% ipython --no-banner

In [1]: import numpy as np

In [2]: import numpy.linalg as la

In [3]: np.set_printoptions(precision=3, suppress=True, linewidth=140)

In [4]: m1 = np.load("arr.npy")

In [5]: m1
Out[5]: 
array([[1, 1, 2],
       [0, 4, 0],
       [0, 0, 1]])

In [6]: round(float(la.det(m1[::-1])), 3)
Out[6]: -4.0

In [7]: np.einsum("ii->", m1)
Out[7]: np.int64(6)

In [8]: round(la.eigvals(m1).sum().real, 3)
Out[8]: np.float64(6.0)

In [9]: np.kron(np.eye(2, dtype=int), m1)
Out[9]: 
array([[1, 1, 2, 0, 0, 0],
       [0, 4, 0, 0, 0, 0],
       [0, 0, 1, 0, 0, 0],
       [0, 0, 0, 1, 1, 2],
       [0, 0, 0, 0, 4, 0],
       [0, 0, 0, 0, 0, 1]])

In [10]: np.prod(np.diag(m1)), np.round(la.det(m1), 3)
Out[10]: (np.int64(4), np.float64(4.0))

In [11]: [int(la.matrix_rank(la.matrix_power(m1, p))) for p in range(1, 4)]
Out[11]: [3, 3, 3]

In [12]: np.sort(la.eigvals(m1))
Out[12]: array([1., 1., 4.])

In [13]: Q, vecs = la.qr(m1[:, :2])[0], la.qr(m1[:, 2:])[0]

In [14]: sig = la.svd(Q.T @ vecs, compute_uv=False)

In [15]: sig
Out[15]: array([0.894])

In [16]: vals, vecs = la.eig(m1)

In [17]: m1 @ vecs[:, 0] - vals[0] * vecs[:, 0]
Out[17]: array([0., 0., 0.])

In [18]: np.sort(la.eigvals(la.inv(m1)))
Out[18]: array([0.25, 1.  , 1.  ])

In [19]: vals
Out[19]: array([1., 4., 1.])

In [20]: feats = np.load("a.npy")

In [21]: feats
Out[21]: 
array([[-0.327,  0.943, -0.254],
       [-0.05 , -0.778,  0.485],
       [ 0.68 , -0.981, -0.226],
       [-0.08 , -0.856,  0.592],
       [-0.08 , -0.856,  0.592],
       [-0.617,  0.   ,  0.793],
       [-0.38 , -0.922,  0.862],
       [ 0.06 , -0.446,  0.119],
       [ 0.438,  0.508, -0.74 ],
       [-0.07 ,  0.995, -0.831],
       [ 0.354, -0.909,  0.11 ],
       [ 0.647, -0.951, -0.336],
       [-0.336,  0.876, -0.07 ],
       [-0.363,  0.159,  0.462],
       [-0.762,  0.856,  0.735],
       [-0.675,  0.991,  0.04 ],
       [-0.696,  0.808,  0.664],
       [ 0.604,  0.159, -0.808],
       [-0.894,  1.   ,  0.06 ],
       [-0.168, -0.08 ,  0.282],
       [-0.235,  0.744, -0.06 ],
       [ 0.67 , -0.834, -0.598],
       [ 0.405, -0.08 , -0.544]])

In [22]: G = np.cov(feats, rowvar=False)

In [23]: G
Out[23]: 
array([[ 0.242, -0.228, -0.169],
       [-0.228,  0.609, -0.074],
       [-0.169, -0.074,  0.287]])

In [24]: np.median(feats, axis=0)
Out[24]: array([-0.08,  0.  ,  0.06])

In [25]: np.argsort(-feats.std(axis=0).round(6), kind="stable")
Out[25]: array([1, 2, 0])

In [26]: np.corrcoef(feats.T)
Out[26]: 
array([[ 1.   , -0.594, -0.642],
       [-0.594,  1.   , -0.178],
       [-0.642, -0.178,  1.   ]])

In [27]: np.argwhere(np.triu(np.abs(np.corrcoef(feats.T)) > 0.8, 1))
Out[27]: array([], shape=(0, 2), dtype=int64)
